In [1]: import numpy as np

In [2]: from numpy import linalg as LA

In [3]: np.set_printoptions(precision=3, suppress=True, linewidth=100, legacy="1.25")

In [4]: X = np.loadtxt("dump.csv", delimiter=",")

In [5]: X
Out[5]: 
array([[-2.64 , -1.95 , -0.399, -1.062,  0.44 ,  1.069, -3.139, -1.193,  0.574],
       [ 1.2  , -2.164,  1.479,  2.51 ,  0.099, -0.115, -0.539, -1.764, -2.639],
       [ 1.2  ,  0.156, -2.01 ,  1.802, -3.073,  0.007, -2.248,  1.207,  0.542],
       [ 1.68 ,  1.111,  2.883, -2.331, -0.915, -1.064, -2.261,  0.077, -0.325],
       [-0.24 , -0.567,  0.586,  0.687, -1.127, -2.57 ,  0.732, -2.563,  2.971],
       [-1.44 ,  2.668,  1.577,  2.84 ,  1.56 ,  0.023, -1.414,  0.46 ,  0.781],
       [ 0.48 , -1.901,  2.416,  0.548, -0.681,  2.47 ,  0.79 ,  1.7  ,  2.223],
       [ 3.12 , -0.308, -1.274,  0.013,  2.946,  0.47 , -1.153, -0.623,  1.712],
       [-0.48 , -2.026,  0.07 ,  0.232,  1.293, -3.129, -0.449,  2.991, -0.018]])

In [6]: LA.matrix_rank(X)
Out[6]: 9

In [7]: X.sum(axis=1)
Out[7]: array([-8.301, -1.932, -2.416, -1.145, -2.091,  7.056,  8.045,  4.903, -1.515])

In [8]: X[9]
Traceback (most recent call last):
  Cell In[8], line 1
    X[9]
IndexError: index 9 is out of bounds for axis 0 with size 9


In [9]: print(round(float(LA.norm(X)), 3))
15.0

In [10]: X.shape
Out[10]: (9, 9)

In [11]: print(np.unravel_index(np.abs(X).argmax(), X.shape))
(0, 6)

In [12]: LA.svd(X, compute_uv=False)
Out[12]: array([5., 5., 5., 5., 5., 5., 5., 5., 5.])
